$ python3 -q
>>> import numpy as np
>>> np.set_printoptions(precision=2, suppress=True, linewidth=160, legacy="1.25")
>>> def tidy(a):
...     return np.round(a, 2) + 0
... 
>>> E = np.load("m.npy")
>>> E
array([[ 2.3 , -0.8 ,  2.4 , -0.3 ,  0.8 , -0.9 ,  0.6 ],
       [ 0.3 ,  1.  ,  0.6 ,  0.8 ,  0.2 , -3.4 ,  0.7 ],
       [ 0.2 ,  1.1 , -0.31,  1.2 , -0.1 , -0.3 , -0.3 ],
       [ 1.2 ,  0.6 ,  2.39, -1.6 ,  0.8 , -1.7 ,  0.3 ],
       [ 0.4 ,  1.4 ,  6.6 , -0.1 ,  2.2 ,  0.2 , -0.6 ],
       [-0.5 , -1.1 , -1.78, -0.1 , -0.6 ,  1.4 , -1.1 ],
       [ 0.2 , -0.1 ,  0.31,  0.5 ,  0.1 , -0.4 ,  0.  ],
       [-0.8 ,  0.3 , -3.9 , -0.8 , -1.3 , -0.1 , -0.7 ],
       [-1.2 ,  1.1 ,  0.31, -1.5 ,  0.1 ,  0.7 ,  0.1 ],
       [ 0.3 ,  0.6 , -0.61,  0.4 , -0.2 , -1.2 , -0.4 ],
       [-0.2 , -0.8 ,  4.77,  1.1 ,  1.6 , -0.9 ,  1.  ],
       [-0.1 ,  0.8 , -4.76,  1.9 , -1.6 ,  2.1 ,  0.5 ],
       [ 0.7 ,  1.1 , -1.82, -0.2 , -0.6 ,  0.3 ,  0.9 ],
       [ 0.7 , -0.7 ,  4.5 , -1.1 ,  1.5 ,  0.3 , -0.7 ],
       [-0.7 ,  0.4 , -3.31,  0.7 , -1.1 ,  2.  , -0.7 ],
       [-0.4 ,  1.9 , -3.61, -1.2 , -1.2 ,  3.  , -1.6 ],
       [ 0.1 , -0.7 ,  3.59,  0.1 ,  1.2 , -0.4 , -2.2 ],
       [-0.5 , -1.3 , -4.18, -1.  , -1.4 , -0.6 , -0.7 ],
       [-1.6 ,  0.1 ,  0.02, -0.7 ,  0.  ,  1.4 , -0.7 ],
       [-0.3 ,  1.2 , -4.22, -0.3 , -1.4 ,  0.1 , -1.  ],
       [ 0.5 ,  0.3 ,  1.8 , -1.1 ,  0.6 ,  0.3 ,  0.5 ],
       [-0.2 ,  0.3 , -0.28,  0.4 , -0.1 , -0.2 , -0.8 ],
       [-1.5 , -1.  , -1.51, -2.  , -0.5 , -1.1 , -1.2 ],
       [-1.9 ,  0.2 , -9.31, -0.4 , -3.1 , -1.7 , -1.8 ],
       [ 0.7 , -0.1 , -0.3 , -0.2 , -0.1 ,  0.6 ,  0.2 ],
       [-0.1 ,  0.1 ,  3.28,  2.1 ,  1.1 , -0.7 , -0.4 ],
       [ 0.4 ,  0.  ,  1.2 , -0.4 ,  0.4 , -0.6 ,  0.3 ],
       [ 1.  , -0.5 ,  1.79, -0.8 ,  0.6 ,  1.1 ,  0.1 ],
       [-0.7 , -1.6 ,  0.01,  0.1 ,  0.  , -0.6 , -1.9 ],
       [ 0.1 , -0.8 , -5.42,  0.6 , -1.8 , -1.  ,  1.4 ],
       [ 0.2 ,  0.5 ,  2.69, -1.6 ,  0.9 , -0.2 , -0.4 ],
       [-0.4 , -0.2 , -2.1 , -0.6 , -0.7 ,  2.3 ,  1.1 ],
       [-1.2 ,  1.5 , -3.58,  0.8 , -1.2 , -0.4 , -1.8 ],
       [ 0.4 ,  1.2 ,  4.17,  0.2 ,  1.4 ,  1.8 , -1.2 ],
       [ 0.6 , -1.2 ,  1.21, -1.4 ,  0.4 ,  2.6 ,  0.5 ],
       [-1.2 ,  0.3 ,  1.54,  0.5 ,  0.5 , -1.3 , -1.7 ],
       [ 0.5 ,  1.1 ,  0.02, -0.5 ,  0.  , -0.3 ,  0.2 ],
       [-1.1 , -0.9 , -1.51, -1.5 , -0.5 ,  0.3 ,  0.1 ],
       [-0.1 , -1.1 ,  1.21, -0.8 ,  0.4 ,  1.3 ,  1.5 ],
       [ 0.1 , -1.3 , -1.18,  0.1 , -0.4 , -1.2 ,  1.  ]])
>>> M2 = np.array([[5, 5], [3, 1], [5, 0], [4, 5], [2, 1], [3, 5], [1, 4]])
>>> np.vstack([E, M2.T]).shape
(42, 7)
>>> tidy(np.einsum("ij->j", E))
array([ -3.8 ,   2.9 ,  -9.28,  -8.7 ,  -3.1 ,   2.6 , -10.9 ])
>>> np.linalg.matrix_rank(E @ M2)
2
